% ipython --no-banner

In [1]: import numpy as np

In [2]: from numpy import linalg as LA

In [3]: np.set_printoptions(precision=3, suppress=True, linewidth=160)

In [4]: data = np.load("x.npy")

In [5]: data
Out[5]: 
array([[ 6.402, -0.18 , -0.655,  5.451, -0.769],
       [ 3.818, -2.746,  0.66 ,  4.706, -2.362],
       [ 2.641, -1.651, -0.502,  2.5  , -0.4  ],
       [ 5.71 , -0.949, -1.246,  4.663, -0.048],
       [ 0.704,  1.135, -3.17 , -0.76 ,  3.564],
       [ 3.312,  1.441, -0.95 ,  3.211,  0.168],
       [ 0.67 ,  0.78 , -0.989,  0.425,  0.909],
       [ 3.407,  1.343,  0.476,  3.77 , -1.605],
       [ 2.514,  0.346,  0.659,  3.543, -1.877],
       [ 0.839, -0.451, -1.392,  2.985, -0.237],
       [ 5.301, -0.976, -1.912,  4.783,  0.401],
       [ 5.68 , -0.937, -1.331,  4.661, -0.131],
       [ 4.366, -2.379, -2.149,  2.833,  1.199],
       [ 3.314, -0.914, -1.542,  2.943,  0.505],
       [ 5.066,  0.545,  0.238,  4.503, -1.524],
       [ 4.097,  1.604,  0.596,  2.752, -0.878],
       [ 2.025,  0.073, -1.986,  1.397,  1.59 ],
       [ 2.987,  1.242, -0.376,  3.825, -0.951],
       [ 4.318, -0.016, -1.629,  3.147,  0.964],
       [ 3.182, -0.879, -3.009,  2.35 ,  2.108]])

In [6]: np.argsort(-LA.norm(data, axis=0).round(6), kind="stable")[:3]
Out[6]: array([0, 3, 2])

In [7]: LA.matrix_rank(data, rtol=0.1)
Out[7]: np.int64(4)

In [8]: C = data[[12, 10]].astype(float)

In [9]: for _ in range(5):
   ...:     idx = LA.norm(data[:, None] - C, axis=-1).argmin(axis=1)
   ...:     C = np.array([data[idx == j].mean(axis=0) for j in range(2)])
   ...: 

In [10]: idx
Out[10]: array([1, 1, 0, 1, 0, 1, 0, 1, 1, 0, 1, 1, 0, 0, 1, 1, 0, 1, 1, 0])

In [11]: np.abs(C[1] - C[0]).argmax()
Out[11]: np.int64(3)

In [12]: C
Out[12]: 
array([[ 2.218, -0.536, -1.842,  1.834,  1.155],
       [ 4.384,  0.06 , -0.456,  4.085, -0.718]])

In [13]: idx = data[:, 0] > np.median(data[:, 0])

In [14]: f = data[idx].mean(axis=0) - data[~idx].mean(axis=0)

In [15]: f
Out[15]: array([ 2.598, -0.581,  0.63 ,  1.885, -1.013])

In [16]: np.argsort(-np.abs(f).round(6), kind="stable")
Out[16]: array([0, 3, 4, 2, 1])

In [17]: ((data - data.mean(axis=0)) @ f > 0).astype(int)
Out[17]: array([1, 1, 0, 1, 0, 0, 0, 1, 1, 0, 1, 1, 1, 0, 1, 1, 0, 1, 1, 0])

In [18]: idx.astype(int)
Out[18]: array([1, 1, 0, 1, 0, 0, 0, 1, 0, 0, 1, 1, 1, 0, 1, 1, 0, 0, 1, 0])

In [19]: proj = data @ LA.solve(data.T @ data, data.T)

In [20]: np.allclose(proj @ proj, proj)
Out[20]: True

In [21]: np.round(LA.eigvalsh(proj), 3) + 0
Out[21]: array([0., 0., 0., 0., 0., 0., 0., 0., 0., 0., 0., 0., 0., 0., 0., 1., 1., 1., 1., 1.])

In [22]: m1 = np.load("m.npy")

In [23]: m1
Out[23]: 
array([[0, 0, 0, 0, 0, 1, 0, 0, 0, 0, 0, 0, 0],
       [0, 0, 1, 0, 1, 0, 1, 1, 1, 1, 0, 0, 1],
       [0, 1, 0, 0, 0, 0, 1, 1, 1, 1, 0, 1, 0],
       [0, 0, 0, 0, 0, 1, 0, 0, 0, 0, 1, 0, 0],
       [0, 1, 0, 0, 0, 0, 1, 0, 1, 1, 0, 0, 1],
       [1, 0, 0, 1, 0, 0, 0, 0, 0, 0, 1, 0, 0],
       [0, 1, 1, 0, 1, 0, 0, 1, 1, 0, 0, 1, 1],
       [0, 1, 1, 0, 0, 0, 1, 0, 1, 1, 0, 1, 0],
       [0, 1, 1, 0, 1, 0, 1, 1, 0, 1, 0, 1, 1],
       [0, 1, 1, 0, 1, 0, 0, 1, 1, 0, 0, 0, 1],
       [0, 0, 0, 1, 0, 1, 0, 0, 0, 0, 0, 0, 0],
       [0, 0, 1, 0, 0, 0, 1, 1, 1, 0, 0, 0, 1],
       [0, 1, 0, 0, 1, 0, 1, 0, 1, 1, 0, 1, 0]])

In [24]: x = np.array([0, 1, 2, 1, 2, 0, 5, 5, 0, 1, 5, 0, 4])

In [25]: target = m1 @ x

In [26]: target
Out[26]: array([ 0, 19, 12,  5, 11,  6, 14,  9, 20, 14,  1, 16,  9])

In [27]: np.round(LA.solve(m1, target), 3) + 0
Out[27]: array([0., 1., 2., 1., 2., 0., 5., 5., 0., 1., 5., 0., 4.])

In [28]: LA.solve(m1, m1[:, 3])
Out[28]: array([ 0.,  0.,  0.,  1., -0.,  0., -0., -0., -0., -0.,  0., -0.,  0.])

In [29]: Y = np.array([[1, 0],
    ...:     [0, 1],
    ...:     [0, 2],
    ...:     [0, 1],
    ...:     [0, 2],
    ...:     [0, 0],
    ...:     [0, 0],
    ...:     [1, 2],
    ...:     [1, 2],
    ...:     [1, 2],
    ...:     [1, 2],
    ...:     [2, 2],
    ...:     [2, 0]])

In [30]: np.einsum("ik,kj->ij", m1, Y)
Out[30]: 
array([[ 0,  0],
       [ 5, 10],
       [ 5,  9],
       [ 1,  2],
       [ 4,  5],
       [ 2,  3],
       [ 6, 11],
       [ 4,  9],
       [ 6, 11],
       [ 4,  9],
       [ 0,  1],
       [ 4,  6],
       [ 4,  9]])

In [31]: m1 @ Y
Out[31]: 
array([[ 0,  0],
       [ 5, 10],
       [ 5,  9],
       [ 1,  2],
       [ 4,  5],
       [ 2,  3],
       [ 6, 11],
       [ 4,  9],
       [ 6, 11],
       [ 4,  9],
       [ 0,  1],
       [ 4,  6],
       [ 4,  9]])

In [32]: np.einsum("ij,ij->i", m1, m1)
Out[32]: array([1, 7, 6, 2, 5, 3, 7, 6, 8, 6, 2, 5, 6])

In [33]: np.einsum("ij->j", m1)
Out[33]: array([1, 7, 6, 2, 5, 3, 7, 6, 8, 6, 2, 5, 6])

In [34]: np.einsum("ik,kj->ji", m1, Y)
Out[34]: 
array([[ 0,  5,  5,  1,  4,  2,  6,  4,  6,  4,  0,  4,  4],
       [ 0, 10,  9,  2,  5,  3, 11,  9, 11,  9,  1,  6,  9]])

In [35]: np.vstack([m1, Y.T]).shape
Out[35]: (15, 13)

In [36]: Y = m1 / np.sqrt((m1 ** 2).mean(axis=1, keepdims=True))

In [37]: Y[0]
Out[37]: array([0.   , 0.   , 0.   , 0.   , 0.   , 3.606, 0.   , 0.   , 0.   , 0.   , 0.   , 0.   , 0.   ])

In [38]: LA.norm(Y, axis=1)
Out[38]: array([3.606, 3.606, 3.606, 3.606, 3.606, 3.606, 3.606, 3.606, 3.606, 3.606, 3.606, 3.606, 3.606])

In [39]: th = np.radians(90)

In [40]: r_ = np.eye(13)

In [41]: r_[3, 3] = r_[4, 4] = np.cos(th)

In [42]: r_[3, 4], r_[4, 3] = -np.sin(th), np.sin(th)

In [43]: Y = m1 @ r_.T

In [44]: LA.svd(m1, compute_uv=False), LA.svd(Y, compute_uv=False)
Out[44]: 
(array([6.332, 2.595, 2.17 , 1.811, 1.481, 1.375, 1.255, 1.   , 1.   , 1.   , 0.548, 0.355, 0.311]),
 array([6.332, 2.595, 2.17 , 1.811, 1.481, 1.375, 1.255, 1.   , 1.   , 1.   , 0.548, 0.355, 0.311]))

In [45]: np.allclose(LA.norm(m1, axis=1), LA.norm(Y, axis=1))
Out[45]: True

In [46]: w, V = LA.eigh(m1)

In [47]: round(w.sum(), 3), np.trace(m1)
Out[47]: (np.float64(-0.0), np.int64(0))

In [48]: (w > 1e-8).sum(), (w < -1e-8).sum()
Out[48]: (np.int64(5), np.int64(8))

In [49]: w
Out[49]: array([-2.595, -1.811, -1.481, -1.375, -1.   , -1.   , -1.   , -0.355,  0.311,  0.548,  1.255,  2.17 ,  6.332])

In [50]: np.abs(V[:, -1]).round(6).argmax()
Out[50]: np.int64(8)

In [51]: arr = np.load("block14.npy")

In [52]: arr
Out[52]: 
array([[  5.979, -12.424,   5.431,   3.998,   7.995, -10.942,  -1.014,  -7.413],
       [ -2.286,   6.201,  -0.82 ,  -0.127,  -0.254,   5.605,   3.094,   2.98 ],
       [ -1.177,   5.593,  -3.494,   0.967,   1.934,   4.465,   0.922,   5.638],
       [  2.958,  -8.636,   8.754,   1.627,   3.255,  -6.619,   3.076, -10.085],
       [ -0.216,   4.035,  -3.896,   1.621,   3.241,   2.888,  -0.077,   5.733],
       [ -2.82 ,   5.985,   1.411,  -0.799,  -1.597,   5.863,   4.576,   0.61 ],
       [ -1.189,   0.648,   5.728,  -0.459,  -0.918,   1.648,   5.188,  -4.998],
       [  3.448,  -6.781,   3.628,   2.718,   5.435,  -5.909,   0.295,  -4.359],
       [  3.806,  -5.589,   0.187,   3.467,   6.935,  -5.484,  -1.596,  -0.526],
       [ -2.435,   5.072,   1.789,  -0.62 ,  -1.24 ,   5.066,   4.425,   0.027],
       [ -5.287,  14.109,  -5.218,  -1.297,  -2.594,  12.267,   3.604,   9.208],
       [ -5.979,  16.269,  -6.856,  -1.471,  -2.942,  13.996,   3.434,  11.364],
       [ -1.546,   4.345,   0.087,   0.189,   0.379,   4.016,   2.886,   1.648],
       [ -2.251,   0.634,   9.395,  -1.677,  -3.353,   2.398,   7.779,  -8.821],
       [  0.388,  -4.356,   9.616,  -0.087,  -0.174,  -2.337,   5.648, -10.091],
       [  2.827,  -4.283,   1.118,   2.722,   5.444,  -4.038,  -0.338,  -1.223],
       [ -3.062,   6.514,   1.258,  -0.924,  -1.848,   6.338,   4.71 ,   0.88 ],
       [ -0.198,   0.683,   2.269,   0.683,   1.366,   0.961,   2.753,  -1.387],
       [  3.238,  -4.426,  -0.024,   3.15 ,   6.3  ,  -4.413,  -1.212,  -0.063],
       [  0.01 ,   4.103,  -4.797,   1.898,   3.796,   2.766,  -0.684,   6.686],
       [ -2.404,   7.412,  -2.665,   0.084,   0.169,   6.381,   2.343,   5.153],
       [ -1.176,   2.255,   2.7  ,   0.015,   0.03 ,   2.557,   3.779,  -1.509],
       [  1.633,  -3.305,   3.395,   1.637,   3.273,  -2.627,   1.723,  -3.392],
       [ -2.068,   4.405,   1.766,  -0.39 ,  -0.78 ,   4.422,   4.103,  -0.088]])

In [53]: # rank 3

In [54]: Uu, s, Vt = LA.svd(arr)

In [55]: np.argmax(s[:-1] / (s[1:] + 1e-6)) + 1
Out[55]: np.int64(3)

In [56]: Y = Uu[:, :3] @ np.diag(s[:3]) @ Vt[:3]

In [57]: round(np.abs(arr - Y).max(), 3)
Out[57]: np.float64(0.0)

In [58]: LA.matrix_rank(arr, rtol=0.05)
Out[58]: np.int64(3)

In [59]: np.round(LA.norm(arr - Y) / LA.norm(arr), 3)
Out[59]: np.float64(0.0)
